% python3 -q
>>> import numpy as np
>>> np.set_printoptions(precision=1, suppress=True, linewidth=140)
>>> mat = np.cumsum(np.array([[-3, -3, -2, -1],
...     [-1, -1, -1, -1],
...     [0, -2, 1, -3],
...     [1, -2, 2, -2],
...     [-3, -1, 3, 0],
...     [-3, 1, 2, 2],
...     [0, -1, -1, 1],
...     [-1, 3, -3, -2],
...     [3, -2, 3, -3],
...     [-2, 3, -1, -2],
...     [-2, 1, 0, -3],
...     [-2, 1, -3, 2],
...     [-1, -1, -2, 2],
...     [1, -1, 3, 3],
...     [0, -3, 2, -2],
...     [1, -1, -1, -2],
...     [-2, -2, 2, 2],
...     [-2, 0, -1, -3],
...     [-1, 1, 1, 0],
...     [0, -2, -2, 3],
...     [3, 1, -2, -1],
...     [0, 2, 3, -3],
...     [2, 1, -2, 3],
...     [-1, -3, 3, 3]]), axis=0)
>>> mat
array([[ -3,  -3,  -2,  -1],
       [ -4,  -4,  -3,  -2],
       [ -4,  -6,  -2,  -5],
       [ -3,  -8,   0,  -7],
       [ -6,  -9,   3,  -7],
       [ -9,  -8,   5,  -5],
       [ -9,  -9,   4,  -4],
       [-10,  -6,   1,  -6],
       [ -7,  -8,   4,  -9],
       [ -9,  -5,   3, -11],
       [-11,  -4,   3, -14],
       [-13,  -3,   0, -12],
       [-14,  -4,  -2, -10],
       [-13,  -5,   1,  -7],
       [-13,  -8,   3,  -9],
       [-12,  -9,   2, -11],
       [-14, -11,   4,  -9],
       [-16, -11,   3, -12],
       [-17, -10,   4, -12],
       [-17, -12,   2,  -9],
       [-14, -11,   0, -10],
       [-14,  -9,   3, -13],
       [-12,  -8,   1, -10],
       [-13, -11,   4,  -7]])
>>> cov = np.cov(mat, rowvar=False)
>>> np.round(np.corrcoef(mat[:, 3], mat[:, 1])[0, 1], 1)
np.float64(0.2)
>>> mat.std(axis=0)
array([4.2, 2.7, 2.2, 3.3])
>>> np.linalg.eigvalsh(cov)[::-1]
array([29. ,  7.8,  4.4,  2.1])
>>> np.corrcoef(mat.T)
array([[ 1. ,  0.5, -0.4,  0.7],
       [ 0.5,  1. , -0.6,  0.2],
       [-0.4, -0.6,  1. , -0.4],
       [ 0.7,  0.2, -0.4,  1. ]])
>>> np.argsort(-mat.std(axis=0).round(6), kind="stable")
array([0, 3, 1, 2])
>>> cov
array([[18.7,  5.7, -4. , 10.1],
       [ 5.7,  7.8, -3.7,  2.1],
       [-4. , -3.7,  5.3, -2.9],
       [10.1,  2.1, -2.9, 11.6]])
>>> cov.shape
(4, 4)
>>> np.polyfit(mat[:, 3], mat[:, 1], 1)
array([ 0.2, -6.1])
>>> A = np.arange(12).reshape(6, 2) + 3
>>> A
array([[ 3,  4],
       [ 5,  6],
       [ 7,  8],
       [ 9, 10],
       [11, 12],
       [13, 14]])
>>> Xc = mat - mat.mean(axis=0)
>>> Uu, sig, Vh = np.linalg.svd(Xc, full_matrices=False)
>>> round((sig ** 2).sum() ** 2 / (sig ** 4).sum(), 1)
np.float64(2.0)
>>> P = A @ np.linalg.solve(A.T @ A, A.T)
>>> np.diag(P)
array([0.5, 0.3, 0.2, 0.2, 0.3, 0.5])
>>> np.allclose(P @ P, P)
True
>>> np.round(np.linalg.eigvalsh(P), 1) + 0
array([0., 0., 0., 0., 1., 1.])
>>> A2 = np.c_[mat[:, :3] @ np.array([[2, 2, -2], [2, -1, -3], [-2, -3, -3]]), np.array([2, 3, 3, 1, 3, 0, 0, 4, 1, 4, 2, 2, 4, 4, 1, 2, 5, 2, 4, 1, 0, 4, 2, 1])]
>>> A2
array([[ -8,   3,  21,   2],
       [-10,   5,  29,   3],
       [-16,   4,  32,   3],
       [-22,   2,  30,   1],
       [-36, -12,  30,   3],
       [-44, -25,  27,   0],
       [-44, -21,  33,   0],
       [-34, -17,  35,   4],
       [-38, -18,  26,   1],
       [-34, -22,  24,   4],
       [-36, -27,  25,   2],
       [-32, -23,  35,   2],
       [-32, -18,  46,   4],
       [-38, -24,  38,   4],
       [-48, -27,  41,   1],
       [-46, -21,  45,   2],
       [-58, -29,  49,   5],
       [-60, -30,  56,   2],
       [-62, -36,  52,   4],
       [-62, -28,  64,   1],
       [-50, -17,  61,   0],
       [-52, -28,  46,   4],
       [-42, -19,  45,   2],
       [-56, -27,  47,   1]])
>>> np.linalg.matrix_rank(A2)
np.int64(4)
>>> np.round(np.linalg.norm(A2 - mat @ np.linalg.lstsq(mat, A2)[0], axis=0), 1) + 0
array([0. , 0. , 0. , 7.2])
>>> np.linalg.matrix_rank(np.c_[mat, A2])
np.int64(5)
>>> K = np.array([[-0.3, 0.1, 0.3, -0.8, -0.8],
...     [0.4, -0.5, 0.2, -0.5, -1.0],
...     [-0.8, -1.1, -0.6, -1.0, -0.4],
...     [0.9, 0.1, 0.7, -0.1, 1.7],
...     [1.2, 1.4, -0.6, -0.9, 1.2],
...     [-0.4, 0.1, -1.8, -0.1, -0.5],
...     [0.5, 1.2, 0.0, -0.3, 1.5],
...     [0.3, 1.2, -0.2, 1.2, -0.8],
...     [-0.5, -0.5, -0.1, 0.2, -0.6],
...     [0.4, -0.1, -0.3, 1.6, -1.2],
...     [1.5, 0.1, -1.2, 0.4, -0.7]])
>>> K[6] *= 5
>>> K
array([[-0.3,  0.1,  0.3, -0.8, -0.8],
       [ 0.4, -0.5,  0.2, -0.5, -1. ],
       [-0.8, -1.1, -0.6, -1. , -0.4],
       [ 0.9,  0.1,  0.7, -0.1,  1.7],
       [ 1.2,  1.4, -0.6, -0.9,  1.2],
       [-0.4,  0.1, -1.8, -0.1, -0.5],
       [ 2.5,  6. ,  0. , -1.5,  7.5],
       [ 0.3,  1.2, -0.2,  1.2, -0.8],
       [-0.5, -0.5, -0.1,  0.2, -0.6],
       [ 0.4, -0.1, -0.3,  1.6, -1.2],
       [ 1.5,  0.1, -1.2,  0.4, -0.7]])
>>> cov = np.cov(K, rowvar=False)
>>> np.argsort(-K.std(axis=0).round(6), kind="stable")
array([4, 1, 0, 3, 2])
>>> cov.shape
(5, 5)
>>> np.polyfit(K[:, 3], K[:, 0], 1)
array([-0.2,  0.4])
>>> cov
array([[ 1. ,  1.5,  0.1, -0.2,  1.9],
       [ 1.5,  3.7,  0.2, -0.7,  4.4],
       [ 0.1,  0.2,  0.5, -0.1,  0.4],
       [-0.2, -0.7, -0.1,  0.9, -1.4],
       [ 1.9,  4.4,  0.4, -1.4,  6.4]])
>>> Xc = K - K.mean(axis=0)
>>> evecs = np.linalg.svd(Xc)[2][:1]
>>> A2 = Xc - Xc @ evecs.T @ evecs
>>> np.cov(Xc @ evecs.T, rowvar=False)
array(10.5)
>>> np.round(np.linalg.norm(A2) / np.linalg.norm(Xc), 1)
np.float64(0.4)
>>> (Xc @ evecs.T).std(axis=0)
array([3.1])
>>> d = np.linalg.norm(K[:, None] - K[None], axis=-1)
>>> d.shape
(11, 11)
>>> z = K[:, 2] > np.median(K[:, 2])
>>> f = K[z].mean(axis=0) - K[~z].mean(axis=0)
>>> z.astype(int)
array([1, 1, 0, 1, 0, 0, 1, 0, 1, 0, 0])
>>> np.argsort(-np.abs(f).round(6), kind="stable")
array([4, 2, 1, 3, 0])
>>> feats = np.load("arr.npy")
>>> feats.round(1) + 0
array([[ 1.1,  7.1,  8.6,  7.9,  3.8,  8.8],
       [ 1.1,  7.8,  8.9,  8.3,  4.2,  8.9],
       [ 1.2,  7.2,  9.1,  8.1,  4. ,  8.8],
       [ 0.6,  7.3,  9.1,  8.2,  4. ,  9.1],
       [ 2.1,  3. ,  0. ,  0.8,  2.4,  8.5],
       [ 1.8,  2.9,  0.1,  1.1,  2.4,  8.7],
       [ 2.1,  3. ,  0.1,  1. ,  2.3,  8.5],
       [ 1.8,  2.6, -0.4,  0.9,  1.7,  8.7],
       [ 0. ,  8.8,  7.6,  3.7,  6.8,  7. ],
       [-0.3,  8.9,  8.6,  3.3,  6.8,  7. ],
       [-0.2,  9.3,  7.7,  3.1,  7.3,  7.1],
       [ 0.3,  9.5,  7.6,  2.5,  6.6,  7.1]])
>>> rng = np.random.default_rng(2722)
>>> z = rng.permutation(6)
>>> A2 = feats[:, z] * rng.choice([-1, 1], 6)
>>> A2.round(1) + 0
array([[-7.9,  8.6, -7.1,  1.1,  3.8, -8.8],
       [-8.3,  8.9, -7.8,  1.1,  4.2, -8.9],
       [-8.1,  9.1, -7.2,  1.2,  4. , -8.8],
       [-8.2,  9.1, -7.3,  0.6,  4. , -9.1],
       [-0.8,  0. , -3. ,  2.1,  2.4, -8.5],
       [-1.1,  0.1, -2.9,  1.8,  2.4, -8.7],
       [-1. ,  0.1, -3. ,  2.1,  2.3, -8.5],
       [-0.9, -0.4, -2.6,  1.8,  1.7, -8.7],
       [-3.7,  7.6, -8.8,  0. ,  6.8, -7. ],
       [-3.3,  8.6, -8.9, -0.3,  6.8, -7. ],
       [-3.1,  7.7, -9.3, -0.2,  7.3, -7.1],
       [-2.5,  7.6, -9.5,  0.3,  6.6, -7.1]])
>>> Uu, _, Vh = np.linalg.svd(feats.T @ A2)
>>> np.round(np.linalg.lstsq(feats, A2)[0], 1) + 0
array([[ 0.,  0.,  0.,  1.,  0.,  0.],
       [ 0.,  0., -1.,  0.,  0.,  0.],
       [ 0.,  1.,  0.,  0.,  0.,  0.],
       [-1.,  0.,  0.,  0.,  0.,  0.],
       [ 0.,  0.,  0.,  0.,  1.,  0.],
       [ 0.,  0.,  0.,  0.,  0., -1.]])
>>> np.round(Uu @ Vh, 1) + 0
array([[ 0.,  0.,  0.,  1.,  0.,  0.],
       [ 0.,  0., -1.,  0.,  0.,  0.],
       [ 0.,  1.,  0.,  0.,  0.,  0.],
       [-1.,  0.,  0.,  0.,  0.,  0.],
       [ 0.,  0.,  0.,  0.,  1.,  0.],
       [ 0.,  0.,  0.,  0.,  0., -1.]])
>>> cov = np.cov(feats, rowvar=False)
>>> np.round(np.linalg.eigvalsh(cov)[::-1], 1) + 0
array([33.2,  7.5,  0.1,  0.1,  0. ,  0. ])
>>> np.polyfit(feats[:, 2], feats[:, 0], 1)
array([-0.2,  1.9])
>>> np.argsort(-feats.std(axis=0).round(6), kind="stable")
array([2, 3, 1, 4, 0, 5])
>>> J = np.load("block1.npy")
>>> J.round(1) + 0
array([[0.3, 0.3, 0.1, 0.3],
       [0.2, 0.3, 0.4, 0.1],
       [0. , 0.3, 0.2, 0.4],
       [0.1, 0.4, 0.3, 0.2]])
>>> # row-stochastic, so 1 is an eigenvalue
>>> np.allclose(J, J.T)
False
>>> np.allclose(J @ J.T, J.T @ J)
False
>>> np.round((J - J.T) / 2, 1) + 0
array([[ 0. ,  0.1,  0. ,  0.1],
       [-0.1,  0. ,  0.1, -0.1],
       [ 0. , -0.1,  0. ,  0.1],
       [-0.1,  0.1, -0.1,  0. ]])
>>> round(float(np.trace(J)), 1)
1.0
>>> Q, evecs = np.linalg.qr(J[:, :2])[0], np.linalg.qr(J[:, 2:])[0]
>>> sig = np.linalg.svd(Q.T @ evecs, compute_uv=False)
>>> round(float(np.linalg.norm(Q @ Q.T - evecs @ evecs.T, 2)), 1)
1.0
>>> np.degrees(np.arccos(sig.clip(0, 1)))
array([15.2, 88.1])
>>> sig.round(1) + 0
array([1., 0.])
>>> F = np.load("case5.npy")
>>> F
array([[-5.1, -7.5, -7.4],
       [-1. , -1.4, -1.5],
       [-1.4, -2.3, -2.3],
       [ 0.4,  0.7,  0.8],
       [ 0.3,  0.3,  0.5],
       [ 0.2,  0. ,  0.1],
       [-0.9, -1.3, -1.3],
       [-1.2, -1.8, -2. ],
       [-2. , -3.2, -3. ],
       [-3. , -4.5, -4.5],
       [-0.7, -1.2, -1.3],
       [ 0.1,  0. ,  0. ],
       [-0.5, -0.7, -0.9],
       [-1.4, -1.9, -1.9],
       [-2.4, -3.8, -3.8],
       [-4.6, -7. , -7. ],
       [-0.3, -0.5, -0.4],
       [-0.7, -1. , -1.3],
       [ 1.2,  1.7,  1.7],
       [-0.2, -0.5, -0.3]])
>>> np.linalg.norm(F, axis=0)
array([ 8.7, 13.1, 13.1])
>>> round(np.linalg.norm(F, 1), 1), np.round(np.linalg.norm(F, np.inf), 1)
(np.float64(42.0), np.float64(20.0))
>>> np.round(np.linalg.norm(F, "nuc"), 1)
np.float64(21.3)
>>> round(float(np.linalg.norm(F[2] - F[12])), 1)
2.3
>>> x = np.array([0, 2, 1])
>>> target = F @ x
>>> b, lr = np.zeros(3), 1 / np.linalg.norm(F, 2) ** 2
>>> for i in range(25):
...     b -= lr * F.T @ (F @ b - target)
...     if i % 5 == 0: print(i, round(np.linalg.norm(F @ b - target), 1))
... 
0 0.4
5 0.4
10 0.4
15 0.4
20 0.4
>>> b
array([0.8, 1.2, 1.2])
>>> round(float(np.linalg.cond(F)), 1)
56.7
>>> z = F[:, 2] > np.median(F[:, 2])
>>> f = F[z].mean(axis=0) - F[~z].mean(axis=0)
>>> z.astype(int)
array([0, 0, 0, 1, 1, 1, 0, 0, 0, 0, 0, 1, 1, 0, 0, 0, 1, 0, 1, 1])
>>> W0 = np.loadtxt("mat.csv", delimiter=",")
>>> W0
array([[ 1., -1., -1.,  1.,  1., -1., -1.,  1.],
       [ 1.,  1.,  1.,  1., -1., -1., -1., -1.],
       [ 1.,  1., -1., -1., -1., -1.,  1.,  1.]])
>>> def softmax(z):
...     e = np.exp(z - z.max(axis=-1, keepdims=True))
...     return e / e.sum(axis=-1, keepdims=True)
... 
>>> np.round(softmax(W0[2] + 5), 1) + 0
array([0.2, 0.2, 0. , 0. , 0. , 0. , 0.2, 0.2])
>>> att = W0 @ W0.T / np.sqrt(8)
>>> softmax(att + np.triu(np.full(att.shape, -np.inf), 1))
array([[1. , 0. , 0. ],
       [0.1, 0.9, 0. ],
       [0.1, 0.1, 0.9]])
>>> softmax(att)[2] @ W0
array([ 1. ,  0.9, -0.9, -0.8, -0.9, -1. ,  0.8,  0.9])
>>> softmax(att)
array([[0.9, 0.1, 0.1],
       [0.1, 0.9, 0.1],
       [0.1, 0.1, 0.9]])
>>> z = feats[:, 2] > np.median(feats[:, 2])
>>> f = feats[z].mean(axis=0) - feats[~z].mean(axis=0)
>>> z.astype(int)
array([1, 1, 1, 1, 0, 0, 0, 0, 0, 1, 1, 0])
>>> A2 = np.array([[0, 2], [1, 0], [1, 0], [2, 2], [0, 1], [1, 0], [2, 2], [1, 0]])
>>> np.linalg.matrix_rank(W0 @ A2)
np.int64(2)
>>> W0 @ A2
array([[-2.,  3.],
       [ 0.,  1.],
       [ 0.,  1.]])
>>> np.einsum("ik,kj->ij", W0, A2)
array([[-2.,  3.],
       [ 0.,  1.],
       [ 0.,  1.]])
>>> np.einsum("ik,kj->ji", W0, A2)
array([[-2.,  0.,  0.],
       [ 3.,  1.,  1.]])
>>> A2 = W0 / np.sqrt((W0 ** 2).mean(axis=1, keepdims=True))
>>> W0 - W0.mean(axis=1, keepdims=True)
array([[ 1., -1., -1.,  1.,  1., -1., -1.,  1.],
       [ 1.,  1.,  1.,  1., -1., -1., -1., -1.],
       [ 1.,  1., -1., -1., -1., -1.,  1.,  1.]])
>>> np.linalg.matrix_rank(A2) == np.linalg.matrix_rank(W0)
np.True_
>>> A2[1]
array([ 1.,  1.,  1.,  1., -1., -1., -1., -1.])
>>> np.linalg.matrix_rank(W0 - W0.mean(axis=1, keepdims=True))
np.int64(3)
>>> np.linalg.norm(A2, axis=1)
array([2.8, 2.8, 2.8])
>>> X = np.load("w.npy")
>>> X
array([[ 1, -1,  1, -1],
       [ 1,  0,  0,  0],
       [ 1,  1,  1,  1]])
>>> np.round(softmax(10 * X[1]), 1) + 0
array([1., 0., 0., 0.])
>>> att = X @ X.T / np.sqrt(4)
>>> softmax(att)
array([[0.7, 0.2, 0.1],
       [0.3, 0.3, 0.3],
       [0.1, 0.2, 0.7]])
>>> softmax(att)[1] @ X
array([1. , 0. , 0.7, 0. ])
>>> X.mean(axis=0)
array([1. , 0. , 0.7, 0. ])
>>> np.linalg.svd(X, compute_uv=False)
array([2.1, 2. , 0.7])
>>> X.sum(axis=0)
array([3, 0, 2, 0])
>>> np.abs(X).max()
np.int64(1)
>>> X.shape
(3, 4)
